$ python -q
>>> import numpy as np
>>> np.set_printoptions(suppress=True, linewidth=120)
>>> E = np.load("m.npy")
>>> print(E)
[[ 0. -5.  3.  6.  5. -2.  2. -4.]
 [ 5. -5. -6.  9. -7.  7. -6.  7.]
 [ 0.  0. -4.  7.  8. -1.  6.  9.]
 [ 0.  0. -6.  2. -1. -1.  6. -5.]
 [ 0.  0.  9.  3.  3.  8.  3.  1.]
 [ 0.  0.  1. -8.  5. -8.  0.  9.]
 [ 0.  0.  2. -1.  7.  3. -3.  1.]
 [ 0.  0. -8. -8.  5.  4. -8. -5.]]
>>> x = np.array([-3, 0, 6, 4, -8, 7, -1, 7])
>>> rhs = E @ x
>>> coef, lr = np.zeros(8), 1 / np.linalg.norm(E, 2) ** 2
>>> for i in range(25):
...     coef -= lr * E.T @ (E @ coef - rhs)
...     if i % 5 == 0: print(i, round(np.linalg.norm(E @ coef - rhs), 1))
... 
0 83.7
5 12.8
10 6.2
15 4.2
20 3.6
>>> coef.round(1)
array([ 1.4,  1.4,  6.3,  4. , -7.5,  6.5, -0.8,  6.4])
>>> rng = np.random.default_rng(29039)
>>> labels = rng.permutation(8)
>>> print(labels)
[2 1 5 0 3 7 4 6]
>>> B = E[labels][:, labels]
>>> np.trace(B)
np.float64(-20.0)
>>> np.allclose(B, E)
False
>>> np.round(np.sort(np.abs(np.linalg.eigvals(B))), 1)
array([ 5. ,  5. ,  7.2,  7.3,  7.3, 11.4, 12.8, 12.8])
>>> print(np.diag(B))
[-4. -5. -8.  0.  2. -5.  3. -3.]
>>> labels = rng.integers(0, 3, 10)
>>> data = np.triu((labels[:, None] == labels) & (rng.random((10, 10)) < 0.8), 1).astype(int)
>>> data += data.T
>>> data
array([[0, 0, 1, 1, 1, 0, 0, 0, 0, 0],
       [0, 0, 0, 0, 0, 0, 0, 0, 1, 0],
       [1, 0, 0, 0, 1, 0, 0, 1, 0, 0],
       [1, 0, 0, 0, 0, 0, 0, 1, 0, 0],
       [1, 0, 1, 0, 0, 0, 0, 1, 0, 0],
       [0, 0, 0, 0, 0, 0, 1, 0, 0, 1],
       [0, 0, 0, 0, 0, 1, 0, 0, 0, 1],
       [0, 0, 1, 1, 1, 0, 0, 0, 0, 0],
       [0, 1, 0, 0, 0, 0, 0, 0, 0, 0],
       [0, 0, 0, 0, 0, 1, 1, 0, 0, 0]])
>>> rk = np.linalg.matrix_rank(data)
>>> rk
np.int64(9)
>>> null = np.linalg.svd(data)[2][rk:].T
>>> print(np.round(data @ null, 1) + 0)
[[0.]
 [0.]
 [0.]
 [0.]
 [0.]
 [0.]
 [0.]
 [0.]
 [0.]
 [0.]]
>>> [int(np.linalg.matrix_rank(np.delete(data, i, axis=0))) for i in range(10)]
[9, 8, 8, 8, 8, 8, 8, 9, 8, 8]
>>> null.shape
(10, 1)
>>> np.allclose(data @ null, 0)
True
>>> [int(np.linalg.matrix_rank(data[:, :j + 1])) for j in range(10)]
[1, 2, 3, 4, 5, 6, 7, 7, 8, 9]
>>> [int(np.linalg.matrix_rank(data[:i])) for i in range(1, len(data) + 1)]
[1, 2, 3, 4, 5, 6, 7, 7, 8, 9]
>>> np.round(null[:, 0] / null[np.abs(null[:, 0]).round(6).argmax(), 0], 1) + 0
array([ 1.,  0.,  0.,  0.,  0.,  0.,  0., -1.,  0.,  0.])
>>> (np.linalg.matrix_power((data != 0) + (data.T != 0) + np.eye(10), 10) > 0).astype(int)
array([[1, 0, 1, 1, 1, 0, 0, 1, 0, 0],
       [0, 1, 0, 0, 0, 0, 0, 0, 1, 0],
       [1, 0, 1, 1, 1, 0, 0, 1, 0, 0],
       [1, 0, 1, 1, 1, 0, 0, 1, 0, 0],
       [1, 0, 1, 1, 1, 0, 0, 1, 0, 0],
       [0, 0, 0, 0, 0, 1, 1, 0, 0, 1],
       [0, 0, 0, 0, 0, 1, 1, 0, 0, 1],
       [1, 0, 1, 1, 1, 0, 0, 1, 0, 0],
       [0, 1, 0, 0, 0, 0, 0, 0, 1, 0],
       [0, 0, 0, 0, 0, 1, 1, 0, 0, 1]])
>>> np.round(np.linalg.det(data), 1)
np.float64(0.0)
>>> left, sv, vt = np.linalg.svd(data)
>>> sv.round(1) + 0
array([2.9, 2.2, 2. , 1. , 1. , 1. , 1. , 1. , 0.3, 0. ])
>>> B = left[:, :9] @ np.diag(sv[:9]) @ vt[:9]
>>> np.linalg.matrix_rank(B)
np.int64(9)
>>> B = np.array([[1, 1], [1, -1]])
>>> W0 = np.kron(B, np.kron(B, B))[rng.permutation(8)][:12]
>>> W0
array([[ 1, -1,  1, -1,  1, -1,  1, -1],
       [ 1, -1,  1, -1, -1,  1, -1,  1],
       [ 1,  1,  1,  1,  1,  1,  1,  1],
       [ 1,  1,  1,  1, -1, -1, -1, -1],
       [ 1,  1, -1, -1,  1,  1, -1, -1],
       [ 1, -1, -1,  1, -1,  1,  1, -1],
       [ 1, -1, -1,  1,  1, -1, -1,  1],
       [ 1,  1, -1, -1, -1, -1,  1,  1]])
>>> u, g = W0[4], W0[3]
>>> u @ g
np.int64(0)
>>> u @ u
np.int64(8)
>>> pr = (u @ g) / (u @ u) * u
>>> np.linalg.matrix_rank(np.outer(u, g))
np.int64(1)
>>> (g - pr) @ u
np.float64(0.0)
>>> print(g - pr)
[ 1.  1.  1.  1. -1. -1. -1. -1.]
>>> pr
array([ 0.,  0., -0., -0.,  0.,  0., -0., -0.])
>>> u = np.array([3, 0, 2, 1, 1, 1, 3])
>>> K = 2 * np.eye(7) + np.outer(u, u)
>>> print(K)
[[11.  0.  6.  3.  3.  3.  9.]
 [ 0.  2.  0.  0.  0.  0.  0.]
 [ 6.  0.  6.  2.  2.  2.  6.]
 [ 3.  0.  2.  3.  1.  1.  3.]
 [ 3.  0.  2.  1.  3.  1.  3.]
 [ 3.  0.  2.  1.  1.  3.  3.]
 [ 9.  0.  6.  3.  3.  3. 11.]]
>>> u = np.array([5, 3])
>>> np.convolve(W0[4], u)
array([ 5,  8, -2, -8,  2,  8, -2, -8, -3])
>>> labels = rng.permutation(7)
>>> labels
array([2, 5, 3, 0, 6, 4, 1])
>>> B = K[labels][:, labels]
>>> np.diag(B)
array([ 6.,  3.,  3., 11., 11.,  3.,  2.])
>>> left, sv, vt = np.linalg.svd(K)
>>> np.argmax(sv[:-1] / (sv[1:] + 1e-6)) + 1
np.int64(1)
>>> print(sv.round(1))
[27.  2.  2.  2.  2.  2.  2.]
>>> B = left[:, :1] @ np.diag(sv[:1]) @ vt[:1]
>>> B.round(1)
array([[9.7, 0. , 6.5, 3.2, 3.2, 3.2, 9.7],
       [0. , 0. , 0. , 0. , 0. , 0. , 0. ],
       [6.5, 0. , 4.3, 2.2, 2.2, 2.2, 6.5],
       [3.2, 0. , 2.2, 1.1, 1.1, 1.1, 3.2],
       [3.2, 0. , 2.2, 1.1, 1.1, 1.1, 3.2],
       [3.2, 0. , 2.2, 1.1, 1.1, 1.1, 3.2],
       [9.7, 0. , 6.5, 3.2, 3.2, 3.2, 9.7]])
>>> np.linalg.matrix_rank(B)
np.int64(1)
>>> round(np.linalg.norm(K - B) / np.linalg.norm(K), 1)
np.float64(0.2)
>>> x = np.array([-2, 2, 2, -3, -2, -1, -1])
>>> rhs = K @ x
>>> coef, lr = np.zeros(7), 1 / np.linalg.norm(K, 2) ** 2
>>> for i in range(12):
...     coef -= lr * K.T @ (K @ coef - rhs)
...     if i % 2 == 0: print(i, round(np.linalg.norm(K @ coef - rhs), 1))
... 
0 9.4
2 9.3
4 9.2
6 9.1
8 9.0
10 8.9
>>> round(float(np.linalg.cond(K)), 1)
13.5
>>> coef.round(1)
array([-1.4,  0.1, -0.7, -0.6, -0.5, -0.5, -1.3])
>>> F = np.loadtxt("data.csv", delimiter=",")
>>> F
array([[-1.7, -4.1,  1.9,  7.1, -4.6,  2.3],
       [-2.6, -4.7, -4.1,  5.1, -5.3,  0.2],
       [ 1.7,  2.7, -6.6,  2.7, -2.1,  5.9],
       [-5.6,  3. ,  4. , -6.5, -0.3, -0.9],
       [-0.8,  6.4, -1. , -5.9,  1.2,  4.7],
       [-4.8,  1.1,  7.7,  0.5,  3.9,  0.9],
       [-0.9, -3.6, -2.2, -8.5, -2.9,  0.8],
       [-6.4, -2. ,  0.1, -6.1, -0.1,  4.2],
       [-2.6,  1.2, -1.8, -5. ,  5.1, -6.1],
       [ 0.6, -6.2, -3.1,  3.2, -3. , -5.6],
       [-1.3,  3. ,  1.6,  3.7, -7.6,  3.9],
       [ 1.4, -4.1,  7.6,  0.4, -4.7,  0.7],
       [ 0.1,  1. , -2.8,  0.6,  4.9, -8.2],
       [ 0.5,  5.9, -2. ,  4.7, -5.9,  2.1],
       [ 0.5, -0.5,  0.2, -3. , -6.9,  6.5],
       [-5.5,  1.2,  1.4, -6.7,  4.7,  0.3],
       [ 2. , -5.6, -1.6, -1.9,  6.6, -3.9],
       [-0.5, -1.4,  1.4, -4. , -6.7, -5.9],
       [ 6.5, -2.1, -4.3,  3.8,  3.4,  2.9],
       [ 1.5, -6.7,  3.8,  1.4,  3. , -5.2],
       [-4.4, -1.8, -5. , -1.2, -5.8,  4.2],
       [ 6.5,  0.9, -1.7,  3.5,  1. ,  6.4]])
>>> cen = F - F.mean(axis=0)
>>> left, sv, vt = np.linalg.svd(cen, full_matrices=False)
>>> np.round(sv ** 2 / (sv ** 2).sum(), 1)
array([0.3, 0.2, 0.2, 0.1, 0.1, 0.1])
>>> np.linalg.matrix_rank(cen)
np.int64(6)
>>> np.abs(left[:, 0]).argmax()
np.int64(8)
>>> np.round(vt[0] * np.sign(vt[0, np.abs(vt[0]).argmax()]), 1)
array([-0.2, -0.1,  0.2, -0.5,  0.6, -0.5])
>>> B = np.array([[3, -2], [3, 3]])
>>> basis = np.array([[-2, -3, 4], [-2, 0, 5], [-3, -4, 3]])
>>> M = np.kron(B, basis)
>>> M
array([[ -6,  -9,  12,   4,   6,  -8],
       [ -6,   0,  15,   4,   0, -10],
       [ -9, -12,   9,   6,   8,  -6],
       [ -6,  -9,  12,  -6,  -9,  12],
       [ -6,   0,  15,  -6,   0,  15],
       [ -9, -12,   9,  -9, -12,   9]])
>>> def softmax(z):
...     e = np.exp(z - z.max(axis=-1, keepdims=True))
...     return e / e.sum(axis=-1, keepdims=True)
... 
>>> np.round(softmax(M).sum(axis=1), 1)
array([1., 1., 1., 1., 1., 1.])
>>> att = M @ M.T / np.sqrt(6)
>>> np.round(softmax(att + np.triu(np.full(att.shape, -np.inf), 1)), 1) + 0
array([[1., 0., 0., 0., 0., 0.],
       [0., 1., 0., 0., 0., 0.],
       [0., 0., 1., 0., 0., 0.],
       [0., 0., 0., 1., 0., 0.],
       [0., 0., 0., 0., 1., 0.],
       [0., 0., 0., 0., 0., 1.]])
>>> softmax(att).round(6).argmax(axis=1)
array([2, 1, 2, 5, 4, 5])
>>> print(np.round(softmax(att), 1) + 0)
[[0. 0. 1. 0. 0. 0.]
 [0. 1. 0. 0. 0. 0.]
 [0. 0. 1. 0. 0. 0.]
 [0. 0. 0. 0. 0. 1.]
 [0. 0. 0. 0. 1. 0.]
 [0. 0. 0. 0. 0. 1.]]
>>> w1 = np.array([[2, 4, 5, 0, 3],
...     [1, 5, 2, 5, 3],
...     [5, 1, 2, 1, 1],
...     [2, 1, 0, 2, 4],
...     [2, 4, 1, 0, 0],
...     [0, 1, 3, 0, 3]])
>>> coef = np.array([1, 3, 1, 1, 0])
>>> hid = np.maximum(M @ w1 + coef, 0)
>>> hid
array([[60,  0,  0,  0,  0],
       [72,  0,  0, 24,  0],
       [44,  0,  0,  0,  0],
       [10,  0,  4,  0,  0],
       [52,  3, 46,  4, 18],
       [ 0,  0,  0,  0,  0]])
>>> np.linalg.matrix_rank(hid)
np.int64(4)
>>> print(np.round((hid > 0).mean(axis=0), 1))
[0.8 0.2 0.3 0.3 0.2]
>>> basis = np.array([[0, 3, 1], [2, 2, 3], [3, 3, 0], [2, 0, 3], [0, 3, 1]])
>>> hid @ basis
array([[  0, 180,  60],
       [ 48, 216, 144],
       [  0, 132,  44],
       [ 12,  42,  10],
       [152, 354,  91],
       [  0,   0,   0]])
>>> O, vecs = np.linalg.qr(M[:, :3])[0], np.linalg.qr(M[:, 3:])[0]
>>> sv = np.linalg.svd(O.T @ vecs, compute_uv=False)
>>> np.round(np.linalg.norm(O @ O.T - vecs @ vecs.T, 2), 1)
np.float64(1.0)
>>> print(sv.round(1))
[0.2 0.2 0.2]
>>> (sv > 0.9).sum()
np.int64(0)
>>> np.round(np.degrees(np.arccos(sv.clip(0, 1))), 1)
array([78.7, 78.7, 78.7])
>>> (M - M.T) / 2
array([[  0. ,  -1.5,  10.5,   5. ,   6. ,   0.5],
       [  1.5,   0. ,  13.5,   6.5,   0. ,   1. ],
       [-10.5, -13.5,   0. ,  -3. ,  -3.5,  -7.5],
       [ -5. ,  -6.5,   3. ,   0. ,  -1.5,  10.5],
       [ -6. ,   0. ,   3.5,   1.5,   0. ,  13.5],
       [ -0.5,  -1. ,   7.5, -10.5, -13.5,   0. ]])
>>> np.linalg.matrix_power(M, 4)
array([[-12213, -39951, -42435,  -4248, -13896, -14760],
       [-43677, -58995,  28566, -15192, -20520,   9936],
       [ 19044, -12627, -93771,   6624,  -4392, -32616],
       [  6372,  20844,  22140, -12213, -39951, -42435],
       [ 22788,  30780, -14904, -43677, -58995,  28566],
       [ -9936,   6588,  48924,  19044, -12627, -93771]])
>>> print(np.trace(M))
6
>>> print((M + M.T) / 2)
[[ -6.   -7.5   1.5  -1.    0.   -8.5]
 [ -7.5   0.    1.5  -2.5   0.  -11. ]
 [  1.5   1.5   9.    9.   11.5   1.5]
 [ -1.   -2.5   9.   -6.   -7.5   1.5]
 [  0.    0.   11.5  -7.5   0.    1.5]
 [ -8.5 -11.    1.5   1.5   1.5   9. ]]
>>> B = np.array([[3, 3], [0, 0], [2, 3]])
>>> m1 = np.kron(np.eye(3, dtype=int), B)
>>> m1
array([[3, 3, 0, 0, 0, 0],
       [0, 0, 0, 0, 0, 0],
       [2, 3, 0, 0, 0, 0],
       [0, 0, 3, 3, 0, 0],
       [0, 0, 0, 0, 0, 0],
       [0, 0, 2, 3, 0, 0],
       [0, 0, 0, 0, 3, 3],
       [0, 0, 0, 0, 0, 0],
       [0, 0, 0, 0, 2, 3]])
>>> hat = m1 @ np.linalg.solve(m1.T @ m1, m1.T)
>>> np.round(np.trace(hat), 1)
np.float64(6.0)
>>> left, sv, vt = np.linalg.svd(m1)
>>> np.argmax(sv[:-1] / (sv[1:] + 1e-6)) + 1
np.int64(3)
>>> sv.round(1)
array([5.5, 5.5, 5.5, 0.5, 0.5, 0.5])
>>> B = left[:, :3] @ np.diag(sv[:3]) @ vt[:3]
>>> B.round(1) + 0
array([[2.7, 3.2, 0. , 0. , 0. , 0. ],
       [0. , 0. , 0. , 0. , 0. , 0. ],
       [2.3, 2.7, 0. , 0. , 0. , 0. ],
       [0. , 0. , 2.7, 3.2, 0. , 0. ],
       [0. , 0. , 0. , 0. , 0. , 0. ],
       [0. , 0. , 2.3, 2.7, 0. , 0. ],
       [0. , 0. , 0. , 0. , 2.7, 3.2],
       [0. , 0. , 0. , 0. , 0. , 0. ],
       [0. , 0. , 0. , 0. , 2.3, 2.7]])
>>> round(float(np.linalg.norm(m1 - B, 2)), 1), np.round(sv[3], 1)
(0.5, np.float64(0.5))
>>> round(np.linalg.norm(m1 - B) / np.linalg.norm(m1), 1)
np.float64(0.1)
>>> round(np.abs(m1 - B).max(), 1)
np.float64(0.3)
>>> J = np.load("run18.npy")
>>> J
array([[ 1,  0,  0,  0,  0,  0,  0,  0,  0,  0],
       [ 1,  1,  0,  0,  0,  0,  0,  0,  0,  0],
       [-2,  3,  1,  0,  0,  0,  0,  0,  0,  0],
       [-3, -1, -3,  1,  0,  0,  0,  0,  0,  0],
       [ 0,  0,  1, -1,  1,  0,  0,  0,  0,  0],
       [-2,  1,  1, -3,  3,  1,  0,  0,  0,  0],
       [ 1, -2,  3,  1, -1,  1,  1,  0,  0,  0],
       [ 3, -2,  1,  2,  2, -3, -3,  1,  0,  0],
       [ 1,  0, -3, -3, -3, -3,  1, -2,  1,  0],
       [-1, -3, -1,  2,  3, -3, -1, -3,  2,  1]])
>>> w1 = np.array([[4, 6, -6, -8, -1],
...     [-7, 3, 5, -6, -8],
...     [-4, 6, -8, -6, 7],
...     [0, -7, -8, -3, 6],
...     [-7, -5, -6, -7, 4],
...     [-1, 7, 7, 4, -1],
...     [-7, 5, 7, 2, 2],
...     [9, -4, -9, 4, 6],
...     [9, 3, 6, -6, 5],
...     [-9, 8, -6, -5, -6]])
>>> coef = np.array([2, -1, 1, 2, 2])
>>> hid = np.maximum(J @ w1 + coef, 0)
>>> print((hid > 0).astype(int))
[[1 1 0 0 1]
 [0 1 0 0 0]
 [0 1 1 0 0]
 [1 0 1 1 0]
 [0 1 0 0 1]
 [0 1 1 0 0]
 [1 1 0 0 1]
 [1 0 0 0 1]
 [1 1 1 1 0]
 [0 0 0 0 1]]
>>> basis = np.array([[-1, -2, 1], [-1, -3, 0], [3, 0, 2], [2, 3, 2], [-3, -3, 1]])
>>> w1 @ basis
array([[-41, -47, -25],
       [ 31,  11, -17],
       [-59, -49, -25],
       [-41,  -6, -16],
       [-32,  -4, -29],
       [ 26,  -4,  20],
       [ 21,  -1,  13],
       [-42, -12,   5],
       [-21, -60,  14],
       [ -9,  -3, -37]])
>>> hid @ basis
array([[ -14,  -30,    7],
       [  -8,  -24,    0],
       [  58,   -6,   40],
       [ 175,  123,  163],
       [ -28,  -42,    7],
       [  60,  -27,   46],
       [-157, -218,   48],
       [-178, -221,   88],
       [ 205,  -52,  204],
       [ -93,  -93,   31]])
>>> left, sv, vt = np.linalg.svd(J)
>>> sv.round(1) + 0
array([8.5, 7.4, 6.4, 4.8, 3.9, 2.9, 1.6, 0.2, 0.1, 0. ])
>>> np.argmax(sv[:-1] / (sv[1:] + 1e-6)) + 1
np.int64(9)
>>> B = left[:, :9] @ np.diag(sv[:9]) @ vt[:9]
>>> print(np.linalg.matrix_rank(J, rtol=0.05))
7
>>> round(np.linalg.norm(J - B, 2), 1), round(float(sv[9]), 1)
(np.float64(0.0), 0.0)
>>> round(float(np.abs(J - B).max()), 1)
0.0
